$ ipython --no-banner

In [1]: import numpy as np

In [2]: np.set_printoptions(suppress=True, linewidth=160)

In [3]: arr = np.array([[-2.0, 1.0, 1.0, 1.0, 1.0],
   ...:     [1.0, -2.0, 1.0, 1.0, 1.0],
   ...:     [1.0, 1.0, -2.0, 1.0, 1.0],
   ...:     [1.0, 1.0, 1.0, -2.0, 1.0],
   ...:     [1.0, 1.0, 1.0, 1.0, -2.0]])

In [4]: arr
Out[4]: 
array([[-2.,  1.,  1.,  1.,  1.],
       [ 1., -2.,  1.,  1.,  1.],
       [ 1.,  1., -2.,  1.,  1.],
       [ 1.,  1.,  1., -2.,  1.],
       [ 1.,  1.,  1.,  1., -2.]])

In [5]: T = np.stack([arr, -2 * arr, arr[::-1]])

In [6]: np.linalg.matrix_rank(T)
Out[6]: array([5, 5, 5])

In [7]: np.linalg.matrix_rank(T.reshape(3, -1))
Out[7]: np.int64(2)

In [8]: np.round(np.linalg.norm(T, axis=(1, 2)), 2)
Out[8]: array([ 6.32, 12.65,  6.32])

In [9]: np.einsum("bij,cij->bc", T, T)
Out[9]: 
array([[ 40., -80.,   4.],
       [-80., 160.,  -8.],
       [  4.,  -8.,  40.]])

In [10]: np.round(np.linalg.det(T), 2)
Out[10]: array([  162., -5184.,   162.])

In [11]: evals, vecs = np.linalg.eigh(arr)

In [12]: x0 = np.array([1, 2, 0, 0, 1])

In [13]: x0 @ arr @ x0
Out[13]: np.float64(-2.0)

In [14]: round(x0 @ arr @ x0 / (x0 @ x0), 2), round(float(evals[0]), 2), evals[-1]
Out[14]: (np.float64(-0.33), -3.0, np.float64(2.0))

In [15]: (np.sign(vecs[:, -1].round(6)) == np.sign(vecs[0, -1].round(6))).astype(int)
Out[15]: array([1, 1, 1, 1, 1])

In [16]: np.round(np.linalg.eigvalsh(arr[1:, 1:]), 2)
Out[16]: array([-3., -3., -3.,  1.])

In [17]: np.round(vecs * np.abs(evals) @ vecs.T, 2)
Out[17]: 
array([[ 2.8, -0.2, -0.2, -0.2, -0.2],
       [-0.2,  2.8, -0.2, -0.2, -0.2],
       [-0.2, -0.2,  2.8, -0.2, -0.2],
       [-0.2, -0.2, -0.2,  2.8, -0.2],
       [-0.2, -0.2, -0.2, -0.2,  2.8]])

In [18]: evals, vecs = np.linalg.eig(arr)

In [19]: round(np.prod(evals), 2)
Out[19]: np.float64(162.0)

In [20]: np.round(arr @ vecs[:, 0] - evals[0] * vecs[:, 0], 2) + 0
Out[20]: array([0., 0., 0., 0., 0.])

In [21]: np.round(np.sort(np.linalg.eigvals(np.linalg.inv(arr))), 2)
Out[21]: array([-0.33, -0.33, -0.33, -0.33,  0.5 ])
